In [1]: import numpy as np

In [2]: np.set_printoptions(precision=2, suppress=True, linewidth=100, sign=" ")

In [3]: X = np.load("layer16.npy")

In [4]: X
Out[4]: 
array([[-0.55, -1.77,  0.42, -0.34,  1.25, -0.66, -0.56, -1.72],
       [-1.35,  1.42, -0.61,  0.58,  1.04,  0.68, -0.13,  1.7 ],
       [ 2.37,  0.2 , -1.12,  0.15,  0.38,  0.44,  1.12, -0.7 ],
       [ 0.04,  0.62,  1.61,  1.97,  1.28, -0.19,  0.17, -0.67],
       [-0.2 , -1.29,  1.86, -0.6 ,  0.32, -0.69, -0.71, -1.55],
       [ 2.35,  1.44,  0.42, -0.64,  0.12,  0.79,  0.04,  0.41],
       [ 1.28,  0.36,  0.92, -1.83, -1.59,  0.64,  0.19,  0.21],
       [-0.48, -0.72,  1.96,  0.35,  0.26, -1.4 , -1.22,  0.89],
       [-0.64,  2.21,  0.93, -1.22, -0.53, -0.93,  0.2 ,  0.39],
       [-0.51, -0.2 , -1.71, -1.14, -1.87,  0.49,  0.27,  0.8 ],
       [ 1.62,  1.31, -0.26,  0.35, -0.72,  0.66, -1.72, -0.75],
       [ 0.06, -0.05,  1.86,  0.5 ,  1.27,  0.66, -0.5 ,  1.73],
       [ 0.52,  1.3 ,  2.49,  0.58, -0.53,  0.33,  0.17, -0.26],
       [ 0.08, -0.34, -0.28, -1.83,  0.23, -1.1 , -0.11,  2.04],
       [ 0.2 , -1.74,  0.39,  0.15,  0.91,  1.11,  0.17, -1.92],
       [ 0.13, -2.04, -0.09,  1.13,  1.48, -0.51,  0.91, -0.49],
       [ 0.09, -0.11,  1.79, -1.07,  0.03, -0.75, -1.49, -1.35],
       [ 2.39, -0.51,  0.06,  0.09,  0.24,  0.98,  1.06,  0.94],
       [-1.9 ,  0.45,  1.12,  0.87, -0.02, -0.72, -1.05, -1.25],
       [-2.33,  0.59, -1.65, -0.37,  0.2 , -0.52, -0.04, -0.28],
       [-0.81,  0.94,  0.52, -2.58,  0.55, -0.18, -0.16, -0.43],
       [-0.01, -0.93, -1.28,  0.85,  0.46,  0.6 ,  1.1 , -2.01],
       [-0.82,  0.67, -1.57, -0.02,  1.72, -0.43,  1.48, -0.29],
       [-1.49, -1.55,  0.49, -0.93,  0.12,  0.52, -0.97, -1.43],
       [-1.35,  0.38,  0.2 ,  1.65, -0.03,  0.56, -1.96,  0.31]])

In [5]: Xc = X - X.mean(axis=0)

In [6]: evecs = np.linalg.svd(Xc)[2][:6]

In [7]: out = Xc - Xc @ evecs.T @ evecs

In [8]: np.linalg.norm(out, axis=1).round(6).argmax()
Out[8]: np.int64(10)

In [9]: print(np.round(np.cov(Xc @ evecs.T, rowvar=False), 2) + 0)
[[ 2.17  0.    0.    0.    0.    0.  ]
 [ 0.    1.85  0.    0.    0.    0.  ]
 [ 0.    0.    1.67  0.    0.    0.  ]
 [ 0.    0.    0.    1.3   0.    0.  ]
 [ 0.    0.    0.    0.    0.88  0.  ]
 [ 0.    0.    0.    0.    0.    0.63]]

In [10]: round(float(np.linalg.norm(out) / np.linalg.norm(Xc)), 2)
Out[10]: 0.25

In [11]: q, r_ = np.linalg.qr(X)

In [12]: np.abs(np.diag(r_))
Out[12]: array([ 6.24,  5.57,  6.18,  5.43,  3.98,  3.02,  3.44,  5.26])

In [13]: np.allclose(r_.T @ r_, X.T @ X)
Out[13]: True

In [14]: q.shape, r_.shape
Out[14]: ((25, 8), (8, 8))

In [15]: x = np.array([0, -2, -1, -1, 1, 2, -2, 2])

In [16]: rhs = X @ x

In [17]: np.round(np.linalg.pinv(X) @ X, 2) + 0
Out[17]: 
array([[ 1.,  0.,  0.,  0.,  0.,  0.,  0.,  0.],
       [ 0.,  1.,  0.,  0.,  0.,  0.,  0.,  0.],
       [ 0.,  0.,  1.,  0.,  0.,  0.,  0.,  0.],
       [ 0.,  0.,  0.,  1.,  0.,  0.,  0.,  0.],
       [ 0.,  0.,  0.,  0.,  1.,  0.,  0.,  0.],
       [ 0.,  0.,  0.,  0.,  0.,  1.,  0.,  0.],
       [ 0.,  0.,  0.,  0.,  0.,  0.,  1.,  0.],
       [ 0.,  0.,  0.,  0.,  0.,  0.,  0.,  1.]])

In [18]: rng = np.random.default_rng(859281)

In [19]: rhs = rhs + 0.02 * rng.normal(size=25)

In [20]: rhs
Out[20]: 
array([ 1.08,  3.26, -1.82, -5.58, -1.42, -0.25, -0.1 ,  0.83, -6.16,  3.4 , -0.18,  4.79, -6.38,
        5.1 ,  1.89,  0.7 , -1.7 ,  2.82, -4.76, -0.46, -0.2 , -2.24, -2.44,  3.78,  3.  ])

In [21]: beta, *_ = np.linalg.lstsq(X, rhs)

In [22]: round(float(np.linalg.norm(rhs - X @ beta)), 2)
Out[22]: 0.06

In [23]: Xc = (X - X.mean(axis=0)) / X.std(axis=0)

In [24]: Xc.std(axis=0)
Out[24]: array([ 1.,  1.,  1.,  1.,  1.,  1.,  1.,  1.])

In [25]: np.argwhere(np.abs(Xc) > 2)
Out[25]: 
array([[  6,   4],
       [  9,   4],
       [ 20,   3],
       [ 24,   6]])

In [26]: beta = np.linalg.lstsq(np.delete(Xc, 2, axis=1), Xc[:, 2])[0]

In [27]: round(1 - np.var(Xc[:, 2] - np.delete(Xc, 2, axis=1) @ beta), 2)
Out[27]: np.float64(0.34)

In [28]: z = X[:, 5] > np.median(X[:, 5])

In [29]: f = X[z].mean(axis=0) - X[~z].mean(axis=0)

In [30]: print(((X - X.mean(axis=0)) @ f > 0).astype(int))
[ 0  1  1  0  0  1  1  0  0  1  1  1  0  0  1  0  0  1  0  0  0  1  0  0  1]

In [31]: feats = np.loadtxt("test6.csv", delimiter=",")

In [32]: feats
Out[32]: 
array([[-1.,  0., -2., -1., -2.,  2.],
       [ 0.,  1., -1.,  0., -4.,  3.],
       [ 2.,  2.,  0., -2., -6.,  5.],
       [ 1.,  2.,  2., -1., -4.,  5.],
       [ 1.,  1.,  0., -1., -2.,  7.],
       [ 0.,  3.,  1.,  1., -3.,  6.],
       [-2.,  1., -1., -1., -5.,  4.],
       [ 0.,  0., -1.,  1., -3.,  3.],
       [ 2.,  0., -3.,  0., -1.,  3.],
       [ 2., -2., -5., -1., -1.,  4.],
       [ 1., -2., -3.,  1.,  1.,  4.],
       [ 0., -3., -3.,  0., -1.,  3.],
       [ 1., -1., -5., -1.,  1.,  2.],
       [-1., -2., -5.,  1.,  0.,  0.],
       [-3., -3., -3., -1., -2., -2.],
       [-3., -3., -1., -2., -2., -1.],
       [-4., -2.,  0., -2.,  0., -2.],
       [-4., -1.,  1., -1., -2., -1.],
       [-6.,  1.,  3., -2., -3., -1.],
       [-5.,  0.,  2., -1., -5.,  0.],
       [-6.,  2.,  1.,  0., -4., -2.],
       [-7.,  4.,  0., -1., -3., -4.],
       [-7.,  2.,  1., -2., -2., -2.],
       [-8.,  0.,  2.,  0., -1., -2.],
       [-6., -1.,  3.,  2., -2., -1.]])

In [33]: q, evecs = np.linalg.qr(feats[:, :3])[0], np.linalg.qr(feats[:, 3:])[0]

In [34]: sv = np.linalg.svd(q.T @ evecs, compute_uv=False)

In [35]: round(float(np.linalg.norm(q @ q.T - evecs @ evecs.T, 2)), 2)
Out[35]: 0.98

In [36]: (sv > 0.9).sum()
Out[36]: np.int64(0)

In [37]: x = np.array([3, 3, -1, 3, 3, 2])

In [38]: rhs = feats @ x

In [39]: rhs
Out[39]: 
array([ -6.,  -2.,  -2.,   2.,  11.,  14., -12.,   1.,  12.,   7.,  14.,  -3.,   9.,  -1., -28.,
       -31., -28., -27., -35., -35., -29., -29., -32., -33., -26.])

In [40]: np.linalg.lstsq(feats, rhs)[0]
Out[40]: array([ 3.,  3., -1.,  3.,  3.,  2.])

In [41]: rhs = rhs + 0.02 * rng.normal(size=25)

In [42]: rhs
Out[42]: 
array([ -6.02,  -2.01,  -1.98,   1.97,  11.  ,  14.  , -12.02,   1.02,  11.97,   6.99,  14.01,
        -3.  ,   8.98,  -1.01, -27.97, -30.99, -28.03, -26.99, -34.96, -34.96, -28.94, -29.02,
       -31.98, -33.01, -25.98])

In [43]: beta, *_ = np.linalg.lstsq(feats, rhs)

In [44]: np.round(np.linalg.norm(rhs - feats @ beta), 2)
Out[44]: np.float64(0.09)

In [45]: print([round(float(np.linalg.norm(np.linalg.solve(feats.T @ feats + lam * np.eye(6), feats.T @ rhs))), 2) for lam in (0, 1, 10, 100)])
[6.4, 6.32, 5.74, 4.05]

In [46]: beta.round()
Out[46]: array([ 3.,  3., -1.,  3.,  3.,  2.])

In [47]: np.round(feats.T @ (rhs - feats @ beta), 2) + 0
Out[47]: array([ 0.,  0.,  0.,  0.,  0.,  0.])

In [48]: P = feats @ np.linalg.solve(feats.T @ feats, feats.T)

In [49]: np.trace(P)
Out[49]: np.float64(6.0)

In [50]: np.round(np.linalg.eigvalsh(P), 2) + 0
Out[50]: 
array([ 0.,  0.,  0.,  0.,  0.,  0.,  0.,  0.,  0.,  0.,  0.,  0.,  0.,  0.,  0.,  0.,  0.,  0.,
        0.,  1.,  1.,  1.,  1.,  1.,  1.])

In [51]: np.round(np.linalg.norm(feats, 1), 2), np.round(np.linalg.norm(feats, np.inf), 2)
Out[51]: (np.float64(73.0), np.float64(19.0))

In [52]: feats[22] @ feats[14]
Out[52]: np.float64(22.0)

In [53]: print(np.round(np.linalg.norm(feats[22], 1), 2), round(np.linalg.norm(feats[22], np.inf), 2))
16.0 7.0

In [54]: round(np.linalg.norm(feats, 2), 2)
Out[54]: np.float64(22.71)

In [55]: np.round(np.linalg.norm(feats, "nuc"), 2)
Out[55]: np.float64(71.11)

In [56]: round(float(np.linalg.norm(feats) ** 2 / np.linalg.norm(feats, 2) ** 2), 2)
Out[56]: 2.17

In [57]: D = np.linalg.norm(feats[:, None] - feats[None], axis=-1)

In [58]: print(np.unravel_index(D.round(6).argmax(), D.shape))
(np.int64(9), np.int64(21))

In [59]: D[:5, :5]
Out[59]: 
array([[ 0.  ,  3.  ,  6.56,  6.08,  5.83],
       [ 3.  ,  0.  ,  4.24,  4.  ,  4.8 ],
       [ 6.56,  4.24,  0.  ,  3.16,  4.8 ],
       [ 6.08,  4.  ,  3.16,  0.  ,  3.61],
       [ 5.83,  4.8 ,  4.8 ,  3.61,  0.  ]])

In [60]: np.linalg.matrix_rank(D ** 2)
Out[60]: np.int64(8)

In [61]: print(np.flatnonzero(D[11] < D.mean() / 2))
[  8   9  10  11]

In [62]: D.shape
Out[62]: (25, 25)

In [63]: data = np.load("m.npy")

In [64]: data
Out[64]: 
array([[ 1, -1,  1, -1],
       [ 1,  0,  0,  0],
       [ 1,  1,  1,  1],
       [ 1,  2,  4,  8]])

In [65]: # row 3 is much longer than the rest

In [66]: U, sv, VT = np.linalg.svd(data, full_matrices=False)

In [67]: np.round(VT @ VT.T, 2) + 0
Out[67]: 
array([[ 1.,  0.,  0.,  0.],
       [ 0.,  1.,  0.,  0.],
       [ 0.,  0.,  1.,  0.],
       [ 0.,  0.,  0.,  1.]])

In [68]: sv
Out[68]: array([ 9.38,  2.11,  1.12,  0.54])

In [69]: U.shape, sv.shape, VT.shape
Out[69]: ((4, 4), (4,), (4, 4))

In [70]: (sv > 1e-8).sum()
Out[70]: np.int64(4)

In [71]: print(np.abs(VT[0]))
[ 0.12  0.23  0.43  0.86]

In [72]: x = np.array([2, 0, 2, 1])

In [73]: rhs = data @ x

In [74]: beta, lr = np.zeros(4), 1 / np.linalg.norm(data, 2) ** 2

In [75]: for i in range(6):
    ...:     beta -= lr * data.T @ (data @ beta - rhs)
    ...:     if i % 2 == 0: print(i, round(np.linalg.norm(data @ beta - rhs), 2))
    ...: 
0 4.54
2 4.09
4 3.69

In [76]: beta
Out[76]: array([ 0.68,  0.31,  1.17,  1.51])

In [77]: print(round(np.linalg.cond(data), 2))
17.32

In [78]: z = rng.permutation(4)

In [79]: z
Out[79]: array([ 3,  0,  1,  2])

In [80]: out = data[z][:, z]

In [81]: np.trace(out)
Out[81]: np.int64(10)

In [82]: round(np.linalg.det(out), 2), round(np.linalg.det(data[z]), 2)
Out[82]: (np.float64(12.0), np.float64(-12.0))

In [83]: print(out)
[[ 8  1  2  4]
 [-1  1 -1  1]
 [ 0  1  0  0]
 [ 1  1  1  1]]

In [84]: np.diag(out)
Out[84]: array([ 8,  1,  0,  1])

In [85]: P = np.triu(np.array([[-1, -2, 3, 3], [0, -3, 1, -3], [-3, -1, 1, 2], [-3, 0, -3, 2]]), 1) + np.eye(4)

In [86]: out = P @ data @ np.linalg.inv(P)

In [87]: P @ data - data @ P
Out[87]: 
array([[  4.,  11.,  13.,  19.],
       [ -2.,  -3., -14., -26.],
       [  2.,   6.,   4.,  14.],
       [  0.,   2.,  -5.,  -5.]])

In [88]: np.trace(out), np.trace(data)
Out[88]: (np.float64(10.0), np.int64(10))

In [89]: np.poly(out)
Out[89]: array([  1., -10.,  14.,  -2.,  12.])

In [90]: round(np.linalg.norm(data[1], 1), 2), round(np.linalg.norm(data[1], np.inf), 2)
Out[90]: (np.float64(1.0), np.float64(1.0))

In [91]: np.linalg.norm(data, axis=0)
Out[91]: array([ 2.  ,  2.45,  4.24,  8.12])

In [92]: print(np.round(np.linalg.norm(data, 1), 2), np.round(np.linalg.norm(data, np.inf), 2))
10.0 15.0

In [93]: np.linalg.norm(data, axis=1).argmax()
Out[93]: np.int64(3)

In [94]: round(np.linalg.norm(data[1] - data[0]), 2)
Out[94]: np.float64(1.73)

In [95]: np.round(np.linalg.norm(data) ** 2 / np.linalg.norm(data, 2) ** 2, 2)
Out[95]: np.float64(1.07)
